$ python -q
>>> import numpy as np
>>> import numpy.linalg as la
>>> np.set_printoptions(suppress=True, linewidth=200)
>>> arr = np.diag(20 * np.array([7, 6, 8, 6, 2, 0, 9, 8])) + np.array([[1, 0, 2, 0, 0, 2, 0, 1],
...     [2, 1, 2, 1, 2, 1, 2, 0],
...     [1, 2, 2, 0, 2, 1, 0, 2],
...     [1, 0, 2, 1, 0, 1, 0, 1],
...     [2, 2, 1, 1, 2, 2, 1, 1],
...     [1, 1, 0, 1, 2, 1, 0, 0],
...     [1, 1, 1, 1, 1, 0, 0, 2],
...     [2, 0, 1, 1, 1, 2, 2, 1]])
>>> print(arr)
[[141   0   2   0   0   2   0   1]
 [  2 121   2   1   2   1   2   0]
 [  1   2 162   0   2   1   0   2]
 [  1   0   2 121   0   1   0   1]
 [  2   2   1   1  42   2   1   1]
 [  1   1   0   1   2   1   0   0]
 [  1   1   1   1   1   0 180   2]
 [  2   0   1   1   1   2   2 161]]
>>> U, s, Vh = la.svd(arr)
>>> print(s.round(2))
[180.31 163.28 159.88 140.88 121.36 120.48  42.01   0.88]
>>> B = U[:, :7] @ np.diag(s[:7]) @ Vh[:7]
>>> print(B.round(2) + 0)
[[141.     0.     2.     0.     0.     2.01   0.     1.  ]
 [  2.   121.     2.     1.     2.     1.01   2.     0.  ]
 [  1.     2.   162.     0.     2.     1.     0.     2.  ]
 [  1.     0.     2.   121.     0.     1.01   0.     1.  ]
 [  2.     2.     1.     1.    42.     2.04   1.     1.  ]
 [  1.01   1.01   0.     1.01   2.04   0.13   0.     0.01]
 [  1.     1.     1.     1.     1.     0.   180.     2.  ]
 [  2.     0.     1.     1.     1.     2.     2.   161.  ]]
>>> print(round(la.norm(arr - B) / la.norm(arr), 2))
0.0
>>> print(la.matrix_rank(B))
7
>>> print((arr + arr.T) / 2)
[[141.    1.    1.5   0.5   1.    1.5   0.5   1.5]
 [  1.  121.    2.    0.5   2.    1.    1.5   0. ]
 [  1.5   2.  162.    1.    1.5   0.5   0.5   1.5]
 [  0.5   0.5   1.  121.    0.5   1.    0.5   1. ]
 [  1.    2.    1.5   0.5  42.    2.    1.    1. ]
 [  1.5   1.    0.5   1.    2.    1.    0.    1. ]
 [  0.5   1.5   0.5   0.5   1.    0.  180.    2. ]
 [  1.5   0.    1.5   1.    1.    1.    2.  161. ]]
>>> print(np.allclose(arr, arr.T))
False
>>> print(round(float(np.abs(la.eigvals(arr)).max()), 2))
180.28
